% ipython --no-banner

In [1]: import numpy as np

In [2]: from numpy import linalg as LA

In [3]: np.set_printoptions(suppress=True, linewidth=140)

In [4]: def rd(a):
   ...:     return np.round(a, 2) + 0
   ...: 

In [5]: A2 = np.array([[3, 5, 0], [4, 3, 2], [0, 4, 2], [2, 0, 4]])

In [6]: cent = np.array([[2, -1, 3, -3], [2, 1, -1, 0], [0, 3, 0, 2]])

In [7]: F = A2 @ cent

In [8]: F
Out[8]: 
array([[16,  2,  4, -9],
       [14,  5,  9, -8],
       [ 8, 10, -4,  4],
       [ 4, 10,  6,  2]])

In [9]: # looks like rank 3

In [10]: A2 = F / np.sqrt((F ** 2).mean(axis=1, keepdims=True))

In [11]: F - F.mean(axis=1, keepdims=True)
Out[11]: 
array([[ 12.75,  -1.25,   0.75, -12.25],
       [  9.  ,   0.  ,   4.  , -13.  ],
       [  3.5 ,   5.5 ,  -8.5 ,  -0.5 ],
       [ -1.5 ,   4.5 ,   0.5 ,  -3.5 ]])

In [12]: print(rd(LA.norm(A2, axis=1)))
[2. 2. 2. 2.]

In [13]: print(rd(A2[2]))
[ 1.14  1.43 -0.57  0.57]

In [14]: LA.matrix_rank(A2) == LA.matrix_rank(F)
Out[14]: np.True_

In [15]: proj = np.triu(np.array([[2, 1, 1, 2], [0, 2, 0, 1], [1, 2, 2, 2], [2, 1, 2, 1]]), 1) + np.eye(4)

In [16]: A2 = proj @ F @ LA.inv(proj)

In [17]: proj @ F - F @ proj
Out[17]: 
array([[ 30.,  19.,   1., -42.],
       [  4.,  -4.,  -8., -49.],
       [  8.,  12.,   4., -14.],
       [  0.,  -4.,  -4., -30.]])

In [18]: np.trace(A2), np.trace(F)
Out[18]: (np.float64(19.0), np.int64(19))

In [19]: print(rd(np.poly(A2)))
[   1.  -19.  -28. 2732.    0.]

In [20]: np.argsort(-LA.norm(F, axis=0).round(6), kind="stable")[:3]
Out[20]: array([0, 1, 3])

In [21]: LA.matrix_rank(F, rtol=0.1)
Out[21]: np.int64(3)

In [22]: LA.cond(F) > 100
Out[22]: np.True_

In [23]: LA.lstsq(F[:-1].T, F[-1])[2]
Out[23]: np.int32(3)

In [24]: np.abs(np.diag(LA.qr(F)[1])) > 1e-9
Out[24]: array([ True,  True,  True, False])

In [25]: rd(F @ LA.pinv(F) @ F)
Out[25]: 
array([[16.,  2.,  4., -9.],
       [14.,  5.,  9., -8.],
       [ 8., 10., -4.,  4.],
       [ 4., 10.,  6.,  2.]])

In [26]: rd(np.trace(LA.pinv(F) @ F))
Out[26]: np.float64(3.0)

In [27]: J = np.loadtxt("dump.csv", delimiter=",")

In [28]: J
Out[28]: 
array([[ 2.83,  0.35,  2.33, -1.14],
       [-3.44, -0.59, -3.18,  1.62],
       [ 2.27,  0.31,  1.71, -0.92],
       [ 2.85,  0.41,  2.32, -1.21],
       [ 2.03,  0.23,  2.07, -0.86],
       [-1.64, -0.09, -1.39,  0.41],
       [ 2.82,  0.27,  2.41, -0.95],
       [-2.77, -0.41, -2.55,  1.28],
       [ 0.69,  0.  ,  0.41, -0.26],
       [-3.53, -0.51, -2.86,  1.46],
       [ 2.64,  0.44,  2.35, -1.44],
       [-3.42, -0.52, -2.93,  1.4 ],
       [ 0.67,  0.19,  0.44, -0.29],
       [-2.83, -0.26, -2.32,  1.35],
       [ 0.75,  0.15,  0.43, -0.39],
       [ 3.46,  0.29,  2.96, -1.59],
       [ 0.67,  0.2 ,  0.68, -0.43],
       [-2.05, -0.2 , -1.96,  0.87],
       [-2.8 , -0.3 , -2.34,  1.04]])

In [29]: print(np.argsort(-LA.norm(J, axis=0).round(6), kind="stable")[:3])
[0 2 3]

In [30]: LA.cond(J) > 100
Out[30]: np.False_
